% python3 -q
>>> import numpy as np
>>> np.set_printoptions(precision=2, suppress=True, linewidth=100, floatmode="fixed")
>>> rng = np.random.default_rng(542)
>>> m1 = np.array([[-1, -1, 1, -2, -1, -1, -1],
...     [-1, -3, 1, 2, -1, -2, -3],
...     [-3, 1, 1, 1, 3, -2, -1]]) * (rng.random((3, 7)) < 0.3)
>>> print(m1)
[[ 0  0  1 -2  0  0  0]
 [ 0 -3  0  0  0  0  0]
 [-3  0  1  0  3  0  0]]
>>> W = np.array([[2, 2, -3, -1, -2, -3],
...     [3, 1, 2, -1, 3, 3],
...     [-3, 0, 3, -2, 0, 3],
...     [-2, 3, 0, 2, 3, 1],
...     [1, 0, 2, 2, -2, -1],
...     [-2, -2, 0, 0, 2, -1],
...     [-2, 3, -2, -2, -3, -3]])
>>> c = np.array([-1, 2, -2, 1, -2, -1])
>>> H = np.maximum(m1 @ W + c, 0)
>>> print(np.linalg.matrix_rank(H))
3
>>> print((H > 0).astype(int))
[[0 0 1 0 0 0]
 [0 0 0 1 0 0]
 [0 0 1 1 0 1]]
>>> C = np.array([[2, 2, 3], [1, 3, 2], [0, 1, 2], [3, 2, 2], [0, 1, 3], [2, 1, 1]])
>>> print((H @ C).round(6).argmax(axis=1))
[2 0 2]
>>> f = np.array([2, 1, 3])
>>> print(np.cross(m1[1, :3], m1[2, :3]))
[-3  0 -9]
>>> K = np.loadtxt("dump.csv", delimiter=",")
>>> print(K.round(2) + 0)
[[-0.07  0.17  0.51 -0.47 -0.70]
 [ 0.55 -0.80  0.24 -0.10  0.00]
 [-0.75 -0.43  0.15 -0.36  0.32]
 [-0.14 -0.31 -0.77 -0.14 -0.53]
 [ 0.34  0.25 -0.26 -0.79  0.36]]
>>> x = np.array([3, 2, 3, 2, 3])
>>> print(round(np.linalg.det(K), 2))
1.0
>>> gram = K.T @ K
>>> print((K @ K.T).shape)
(5, 5)
>>> print(np.trace(gram), (K ** 2).sum())
5.0 5.0
>>> print(np.linalg.eigvalsh(gram)[::-1])
[1.00 1.00 1.00 1.00 1.00]
>>> print(np.linalg.matrix_rank(gram))
5
>>> print(np.linalg.svd(K, compute_uv=False) ** 2)
[1.00 1.00 1.00 1.00 1.00]
>>> print(gram.round(2) + 0)
[[1.00 0.00 0.00 0.00 0.00]
 [0.00 1.00 0.00 0.00 0.00]
 [0.00 0.00 1.00 0.00 0.00]
 [0.00 0.00 0.00 1.00 0.00]
 [0.00 0.00 0.00 0.00 1.00]]
